% ipython --no-banner

In [1]: import numpy as np

In [2]: np.set_printoptions(suppress=True, linewidth=100)

In [3]: tidy = lambda a: np.round(a, 2) + 0

In [4]: data = np.load("case7.npy")

In [5]: print(data)
[[0 3 0 2 0]
 [0 0 1 2 0]
 [0 0 0 3 0]
 [0 0 0 0 3]
 [0 0 0 0 0]]

In [6]: Uu, sv, VT = np.linalg.svd(data)

In [7]: np.argmax(sv[:-1] / (sv[1:] + 1e-6)) + 1
Out[7]: np.int64(4)

In [8]: A2 = Uu[:, :4] @ np.diag(sv[:4]) @ VT[:4]

In [9]: print(tidy(A2))
[[0. 3. 0. 2. 0.]
 [0. 0. 1. 2. 0.]
 [0. 0. 0. 3. 0.]
 [0. 0. 0. 0. 3.]
 [0. 0. 0. 0. 0.]]

In [10]: np.linalg.matrix_rank(A2)
Out[10]: np.int64(4)

In [11]: tidy(np.abs(data - A2).max())
Out[11]: np.float64(0.0)

In [12]: np.allclose(data[:-1].T @ np.linalg.lstsq(data[:-1].T, data[-1])[0], data[-1])
Out[12]: True

In [13]: print(np.unique(data.round(6), axis=0).shape)
(5, 5)

In [14]: tidy(np.trace(np.linalg.pinv(data) @ data))
Out[14]: np.float64(4.0)

In [15]: np.linalg.inv(data)
LinAlgError: Singular matrix


In [16]: J = -2 * np.eye(15) + np.ones((15, 15))

In [17]: J
Out[17]: 
array([[-1.,  1.,  1.,  1.,  1.,  1.,  1.,  1.,  1.,  1.,  1.,  1.,  1.,  1.,  1.],
       [ 1., -1.,  1.,  1.,  1.,  1.,  1.,  1.,  1.,  1.,  1.,  1.,  1.,  1.,  1.],
       [ 1.,  1., -1.,  1.,  1.,  1.,  1.,  1.,  1.,  1.,  1.,  1.,  1.,  1.,  1.],
       [ 1.,  1.,  1., -1.,  1.,  1.,  1.,  1.,  1.,  1.,  1.,  1.,  1.,  1.,  1.],
       [ 1.,  1.,  1.,  1., -1.,  1.,  1.,  1.,  1.,  1.,  1.,  1.,  1.,  1.,  1.],
       [ 1.,  1.,  1.,  1.,  1., -1.,  1.,  1.,  1.,  1.,  1.,  1.,  1.,  1.,  1.],
       [ 1.,  1.,  1.,  1.,  1.,  1., -1.,  1.,  1.,  1.,  1.,  1.,  1.,  1.,  1.],
       [ 1.,  1.,  1.,  1.,  1.,  1.,  1., -1.,  1.,  1.,  1.,  1.,  1.,  1.,  1.],
       [ 1.,  1.,  1.,  1.,  1.,  1.,  1.,  1., -1.,  1.,  1.,  1.,  1.,  1.,  1.],
       [ 1.,  1.,  1.,  1.,  1.,  1.,  1.,  1.,  1., -1.,  1.,  1.,  1.,  1.,  1.],
       [ 1.,  1.,  1.,  1.,  1.,  1.,  1.,  1.,  1.,  1., -1.,  1.,  1.,  1.,  1.],
       [ 1.,  1.,  1.,  1.,  1.,  1.,  1.,  1.,  1.,  1.,  1., -1.,  1.,  1.,  1.],
       [ 1.,  1.,  1.,  1.,  1.,  1.,  1.,  1.,  1.,  1.,  1.,  1., -1.,  1.,  1.],
       [ 1.,  1.,  1.,  1.,  1.,  1.,  1.,  1.,  1.,  1.,  1.,  1.,  1., -1.,  1.],
       [ 1.,  1.,  1.,  1.,  1.,  1.,  1.,  1.,  1.,  1.,  1.,  1.,  1.,  1., -1.]])

In [18]: t3 = np.stack([J, 2 * J, J[::-1]])

In [19]: t3.shape
Out[19]: (3, 15, 15)

In [20]: np.linalg.matrix_rank(t3.reshape(3, -1))
Out[20]: np.int64(2)

In [21]: (t3 @ J.T).shape
Out[21]: (3, 15, 15)

In [22]: tidy(np.linalg.norm(t3, axis=(1, 2)))
Out[22]: array([15., 30., 15.])

In [23]: vec = np.array([3, 0, 2, 1, 3, 3, -1, -2, 3, 2, -1, -2, 3, 1, -1])

In [24]: target = J @ vec

In [25]: c, lr = np.zeros(15), 1 / np.linalg.norm(J, 2) ** 2

In [26]: for i in range(10):
    ...:     c -= lr * J.T @ (J @ c - target)
    ...:     if i % 2 == 0: print(i, round(np.linalg.norm(J @ c - target), 2))
    ...: 
0 14.21
2 13.54
4 12.91
6 12.3
8 11.73

In [27]: tidy(c)
Out[27]: array([1.37, 0.73, 1.16, 0.95, 1.37, 1.37, 0.52, 0.31, 1.37, 1.16, 0.52, 0.31, 1.37, 0.95, 0.52])

In [28]: rng = np.random.default_rng(958255)

In [29]: lab = rng.permutation(15)

In [30]: lab
Out[30]: array([ 5, 14,  3,  7, 13,  4,  0, 12,  9,  6, 10, 11,  1,  8,  2])

In [31]: A2 = J[lab][:, lab]

In [32]: tidy(np.sort(np.abs(np.linalg.eigvals(A2))))
Out[32]: array([ 2.,  2.,  2.,  2.,  2.,  2.,  2.,  2.,  2.,  2.,  2.,  2.,  2.,  2., 13.])

In [33]: tidy(np.linalg.det(A2)), tidy(np.linalg.det(J[lab]))
Out[33]: (np.float64(212992.0), np.float64(-212992.0))

In [34]: np.allclose(A2, J)
Out[34]: True

In [35]: np.diag(A2)
Out[35]: array([-1., -1., -1., -1., -1., -1., -1., -1., -1., -1., -1., -1., -1., -1., -1.])

In [36]: mat = np.tanh(np.array([[0.1, 0.0, 0.7],
    ...:     [-1.7, 2.2, 0.6],
    ...:     [1.1, -2.1, 0.7],
    ...:     [0.0, 0.4, 2.5],
    ...:     [-0.2, 0.5, -0.7],
    ...:     [-1.0, 0.9, 0.1],
    ...:     [1.1, -0.4, 1.2],
    ...:     [-1.3, -1.5, -0.2],
    ...:     [-0.3, -0.8, -0.4],
    ...:     [0.1, -1.5, 1.6],
    ...:     [-0.9, 0.9, -0.6],
    ...:     [0.8, -0.8, 0.6],
    ...:     [1.0, -0.1, 0.8],
    ...:     [-0.1, 1.6, 0.4],
    ...:     [-0.7, -0.7, -0.2],
    ...:     [0.9, 0.7, -0.4],
    ...:     [-1.4, -1.2, -0.7],
    ...:     [0.7, 0.1, 0.4],
    ...:     [1.2, 0.2, -1.6],
    ...:     [0.7, 0.3, -1.1],
    ...:     [0.0, -1.4, -0.2],
    ...:     [-2.2, 0.7, 1.0]]) @ np.array([[-0.8, -1.1, 1.6, -0.3, 0.5],
    ...:     [1.4, -0.6, 0.1, 0.3, -0.4],
    ...:     [0.3, 0.1, 0.9, 0.0, -0.5]]))

In [37]: print(tidy(mat))
[[ 0.13 -0.04  0.66 -0.03 -0.29]
 [ 1.    0.54 -0.96  0.82 -0.97]
 [-1.    0.12  0.97 -0.74  0.78]
 [ 0.86  0.01  0.98  0.12 -0.89]
 [ 0.57 -0.15 -0.72  0.21  0.05]
 [ 0.97  0.52 -0.89  0.52 -0.72]
 [-0.79 -0.69  0.99 -0.42  0.11]
 [-0.81  0.98 -0.98 -0.06  0.05]
 [-0.76  0.65 -0.73 -0.15  0.35]
 [-0.94  0.74  0.9  -0.45 -0.15]
 [ 0.95  0.37 -0.96  0.49 -0.47]
 [-0.92 -0.33  0.94 -0.45  0.4 ]
 [-0.6  -0.74  0.98 -0.32  0.14]
 [ 0.98 -0.67  0.35  0.47 -0.71]
 [-0.45  0.82 -0.88  0.    0.03]
 [ 0.14 -0.9   0.82 -0.06  0.35]
 [-0.65  0.98 -0.99  0.06  0.13]
 [-0.29 -0.66  0.9  -0.18  0.11]
 [-0.82 -0.92  0.46 -0.29  0.87]
 [-0.44 -0.79  0.16 -0.12  0.65]
 [-0.97  0.68 -0.31 -0.4   0.58]
 [ 1.    0.97 -0.99  0.7  -0.95]]

In [38]: A2 = J / np.linalg.norm(J, axis=1, keepdims=True)

In [39]: C2 = A2 @ A2.T

In [40]: (C2 - 2 * np.eye(15)).round(6).argmax(axis=1)
Out[40]: array([1, 0, 0, 0, 0, 0, 0, 0, 0, 0, 0, 0, 0, 0, 0])

In [41]: print(tidy(C2[9]))
[0.73 0.73 0.73 0.73 0.73 0.73 0.73 0.73 0.73 1.   0.73 0.73 0.73 0.73 0.73]

In [42]: tidy(np.degrees(np.arccos(np.clip(C2[9, 10], -1, 1))))
Out[42]: np.float64(42.83)

In [43]: evals, evecs = np.linalg.eigh(J)

In [44]: tidy(np.linalg.eigvalsh(J + 4 * np.eye(15)))
Out[44]: array([ 2.,  2.,  2.,  2.,  2.,  2.,  2.,  2.,  2.,  2.,  2.,  2.,  2.,  2., 17.])

In [45]: tidy(np.abs(evecs[:, -1]))
Out[45]: array([0.26, 0.26, 0.26, 0.26, 0.26, 0.26, 0.26, 0.26, 0.26, 0.26, 0.26, 0.26, 0.26, 0.26, 0.26])

In [46]: tidy(np.abs(np.linalg.eigvals(J)).max())
Out[46]: np.float64(13.0)

In [47]: vec = np.array([2, 2, -1, -2, 1, -2, 1, -2, -2, 0, 0, 2, 2, -2, 2])

In [48]: target = J @ vec

In [49]: print(target)
[-3. -3.  3.  5. -1.  5. -1.  5.  5.  1.  1. -3. -3.  5. -3.]

In [50]: tidy(np.linalg.solve(J.T, J[5]))
Out[50]: array([0., 0., 0., 0., 0., 1., 0., 0., 0., 0., 0., 0., 0., 0., 0.])

In [51]: np.linalg.solve(J, target[:-1])
ValueError: solve1: Input operand 1 has a mismatch in its core dimension 0, with gufunc signature (m,m),(m)->(m) (size 14 is different from 15)


In [52]: A2 = np.inv(J)
AttributeError: module 'numpy' has no attribute 'inv'


In [53]: A2 = np.linalg.inv(J)

In [54]: np.allclose(A2, J.T)
Out[54]: False

In [55]: tidy(np.linalg.cond(J))
Out[55]: np.float64(6.5)

In [56]: F = np.load("mat.npy")

In [57]: tidy(F)
Out[57]: 
array([[ 0.11, -0.02, -0.13,  0.27, -0.08, -0.01],
       [-0.02,  0.05,  0.16,  0.05,  0.13, -0.01],
       [-0.13,  0.16,  0.57,  0.  ,  0.45, -0.02],
       [ 0.27,  0.05,  0.  ,  0.91,  0.06, -0.05],
       [-0.08,  0.13,  0.45,  0.06,  0.36, -0.02],
       [-0.01, -0.01, -0.02, -0.05, -0.02,  0.  ]])

In [58]: print(np.linalg.matrix_rank(F, rtol=0.1))
2

In [59]: lab = rng.permutation(6)

In [60]: lab
Out[60]: array([4, 3, 5, 1, 2, 0])

In [61]: A2 = F[lab][:, lab]

In [62]: print(tidy(np.sort(np.abs(np.linalg.eigvals(A2)))))
[0. 0. 0. 0. 1. 1.]

In [63]: tidy(np.trace(A2))
Out[63]: np.float64(2.0)

In [64]: W1 = np.array([[5, 3, -1, 5, -2, -2],
    ...:     [5, 9, -4, -9, -3, -8],
    ...:     [3, -6, -2, -3, 7, -7],
    ...:     [-3, 2, -8, -6, 3, -6],
    ...:     [3, -8, 2, -1, -2, -4]])

In [65]: c = np.array([1, 1, 2, 1, 1, 0])

In [66]: hid = np.maximum(data @ W1 + c, 0)

In [67]: np.linalg.matrix_rank(hid)
Out[67]: np.int64(5)

In [68]: hid
Out[68]: 
array([[10, 32,  0,  0,  0,  0],
       [ 0,  0,  0,  0, 14,  0],
       [ 0,  7,  0,  0, 10,  0],
       [10,  0,  8,  0,  0,  0],
       [ 1,  1,  2,  1,  1,  0]])

In [69]: W2 = np.array([[4, 2, 6], [2, 9, 1], [8, 7, 7], [4, 9, 8], [7, 8, 3], [8, 8, 4]])

In [70]: W1 @ W2
Out[70]: 
array([[   8,   43,   52],
       [-115, -106, -102],
       [ -35,  -89,  -33],
       [-123, -122, -135],
       [ -38, -109,   -6]])

In [71]: (hid @ W2).round(6).argmax(axis=1)
Out[71]: array([1, 1, 1, 2, 1])

In [72]: hid @ W2
Out[72]: 
array([[104, 308,  92],
       [ 98, 112,  42],
       [ 84, 143,  37],
       [104,  76, 116],
       [ 33,  42,  32]])

In [73]: evals, evecs = np.linalg.eigh(F)

In [74]: tidy(evecs.T @ F @ evecs)
Out[74]: 
array([[0., 0., 0., 0., 0., 0.],
       [0., 0., 0., 0., 0., 0.],
       [0., 0., 0., 0., 0., 0.],
       [0., 0., 0., 0., 0., 0.],
       [0., 0., 0., 0., 1., 0.],
       [0., 0., 0., 0., 0., 1.]])

In [75]: tidy(evals.sum()), tidy(np.trace(F))
Out[75]: (np.float64(2.0), np.float64(2.0))

In [76]: print(tidy(evecs.T @ evecs))
[[1. 0. 0. 0. 0. 0.]
 [0. 1. 0. 0. 0. 0.]
 [0. 0. 1. 0. 0. 0.]
 [0. 0. 0. 1. 0. 0.]
 [0. 0. 0. 0. 1. 0.]
 [0. 0. 0. 0. 0. 1.]]

In [77]: (evals > 1e-8).sum(), (evals < -1e-8).sum()
Out[77]: (np.int64(2), np.int64(0))

In [78]: X = np.load("a.npy")

In [79]: X
Out[79]: 
array([[ 2.,  0.,  0.,  0.,  0.,  0.,  0.,  0.],
       [ 0.,  6., -2., -2., -4., -2., -4.,  0.],
       [ 0., -2.,  3.,  1.,  2.,  1.,  2.,  0.],
       [ 0., -2.,  1.,  3.,  2.,  1.,  2.,  0.],
       [ 0., -4.,  2.,  2.,  6.,  2.,  4.,  0.],
       [ 0., -2.,  1.,  1.,  2.,  3.,  2.,  0.],
       [ 0., -4.,  2.,  2.,  4.,  2.,  6.,  0.],
       [ 0.,  0.,  0.,  0.,  0.,  0.,  0.,  2.]])

In [80]: r0 = np.array([0, 1, 0, 0, 3, 3, 2, 2])

In [81]: A2 = X + np.outer(r0, np.eye(8)[1])

In [82]: np.linalg.matrix_rank(A2 - X)
Out[82]: np.int64(1)

In [83]: np.linalg.matrix_rank(np.linalg.inv(A2) - np.linalg.inv(X), tol=1e-8)
Out[83]: np.int64(1)

In [84]: A2 = X[0, 0] * X[1:] - np.outer(X[1:, 0], X[0])

In [85]: print(A2)
[[ 0. 12. -4. -4. -8. -4. -8.  0.]
 [ 0. -4.  6.  2.  4.  2.  4.  0.]
 [ 0. -4.  2.  6.  4.  2.  4.  0.]
 [ 0. -8.  4.  4. 12.  4.  8.  0.]
 [ 0. -4.  2.  2.  4.  6.  4.  0.]
 [ 0. -8.  4.  4.  8.  4. 12.  0.]
 [ 0.  0.  0.  0.  0.  0.  0.  4.]]

In [86]: np.flatnonzero(~A2.round(6).any(axis=1))
Out[86]: array([], dtype=int64)

In [87]: np.linalg.matrix_rank(A2), np.linalg.matrix_rank(X)
Out[87]: (np.int64(7), np.int64(8))

In [88]: X[:, 0] / X[0, 0]
Out[88]: array([1., 0., 0., 0., 0., 0., 0., 0.])

In [89]: K = np.loadtxt("test15.csv", delimiter=",")

In [90]: K
Out[90]: 
array([[  2.,   2.,  -3.,   3.,  -2.,  -2.,   0.],
       [  1.,   2.,   0.,   0.,  -4.,   0.,  -2.],
       [ -2.,  -1.,  -3.,   3.,  -4.,  -2.,  -1.],
       [ -3.,  -3.,  -4.,   3.,  -6.,  -1.,   1.],
       [  0.,  -5.,  -1.,   3.,  -6.,  -3.,   4.],
       [ -2.,  -8.,  -2.,   1.,  -3.,  -3.,   5.],
       [  0., -10.,   0.,   2.,  -3.,   0.,   8.],
       [ -3.,  -8.,  -1.,   5.,  -5.,   2.,   9.],
       [ -2.,  -6.,   1.,   2.,  -7.,   0.,   9.],
       [ -2.,  -8.,  -1.,   3.,  -5.,   2.,  10.],
       [ -5.,  -5.,   2.,   4.,  -7.,   3.,   8.],
       [ -8.,  -7.,   4.,   5.,  -6.,   1.,   9.],
       [ -9.,  -9.,   5.,   3.,  -6.,  -2.,   9.],
       [-10., -12.,   4.,   5.,  -7.,   0.,  12.],
       [ -7., -14.,   1.,   6.,  -8.,   3.,  12.],
       [ -6., -14.,   2.,   5., -10.,   3.,  12.],
       [ -7., -11.,   1.,   6., -12.,   0.,  12.],
       [ -9., -12.,  -2.,   4., -14.,   1.,  11.],
       [ -8., -13.,  -5.,   2., -13.,  -2.,  14.],
       [ -5., -10.,  -5.,  -1., -14.,   0.,  15.],
       [ -3.,  -8.,  -5.,   0., -16.,  -2.,  18.],
       [ -3., -11.,  -5.,   0., -17.,  -2.,  16.],
       [ -4., -13.,  -3.,   3., -17.,   0.,  17.],
       [ -5., -12.,   0.,   2., -18.,  -1.,  20.],
       [ -5., -10.,  -2.,  -1., -20.,  -1.,  17.],
       [ -3.,  -7.,  -5.,   1., -23.,   1.,  20.],
       [ -1.,  -9.,  -4.,  -2., -21.,   3.,  21.],
       [ -1.,  -7.,  -7.,  -5., -24.,   2.,  18.],
       [  2.,  -8.,  -6.,  -4., -22.,   4.,  16.],
       [  2.,  -6.,  -3.,  -6., -22.,   4.,  15.],
       [  4.,  -9.,  -4.,  -9., -23.,   1.,  12.],
       [  2.,  -9.,  -6.,  -8., -25.,   0.,  10.],
       [  1.,  -7.,  -4., -11., -22.,   2.,   9.]])

In [91]: cen = K - K.mean(axis=0)

In [92]: evecs = np.linalg.svd(cen)[2][:1]

In [93]: A2 = cen - cen @ evecs.T @ evecs

In [94]: tidy((cen @ evecs.T).std(axis=0))
Out[94]: array([9.73])

In [95]: np.linalg.norm(A2, axis=1).round(6).argmax()
Out[95]: np.int64(32)

In [96]: tidy(A2.std(axis=0))
Out[96]: array([3.56, 3.53, 2.47, 3.17, 1.44, 1.85, 3.29])

In [97]: tidy(np.cov(cen @ evecs.T, rowvar=False))
Out[97]: np.float64(97.64)

In [98]: Q, evecs = np.linalg.qr(K[:, :5])[0], np.linalg.qr(K[:, 5:])[0]

In [99]: sv = np.linalg.svd(Q.T @ evecs, compute_uv=False)

In [100]: tidy(np.degrees(np.arccos(sv.clip(0, 1))))
Out[100]: array([12.49, 64.35])

In [101]: M = np.load("block13.npy")

In [102]: print(tidy(M))
[[-0.52 -0.33  0.28  0.27 -0.16  0.66  0.08]
 [-0.05 -0.67 -0.18 -0.18 -0.56 -0.34 -0.24]
 [-0.58  0.19 -0.66 -0.39  0.13  0.12 -0.11]
 [ 0.14 -0.49  0.19 -0.59  0.55  0.13  0.18]
 [-0.6   0.09  0.44 -0.04  0.09 -0.6   0.24]
 [-0.11 -0.26 -0.07  0.46  0.56 -0.17 -0.6 ]
 [ 0.03 -0.29 -0.47  0.42  0.15 -0.14  0.69]]

In [103]: vec = np.array([-3, 2, 0, -2, 1, 3, 3])

In [104]: target = M @ vec

In [105]: tidy(target)
Out[105]: array([ 2.43, -3.1 ,  3.05,  1.28,  1.07, -2.87,  0.28])

In [106]: tidy(np.linalg.solve(M, 4 * target))
Out[106]: array([-12.,   8.,   0.,  -8.,   4.,  12.,  12.])

In [107]: tidy(np.linalg.solve(M.T, M[4]))
Out[107]: array([0., 0., 0., 0., 1., 0., 0.])

In [108]: tidy(np.linalg.solve(M, target + M[:, 1]))
Out[108]: array([-3.,  3.,  0., -2.,  1.,  3.,  3.])

In [109]: tidy(np.linalg.solve(M, M[:, 0]))
Out[109]: array([1., 0., 0., 0., 0., 0., 0.])

In [110]: tidy(np.linalg.solve(M, target))
Out[110]: array([-3.,  2.,  0., -2.,  1.,  3.,  3.])
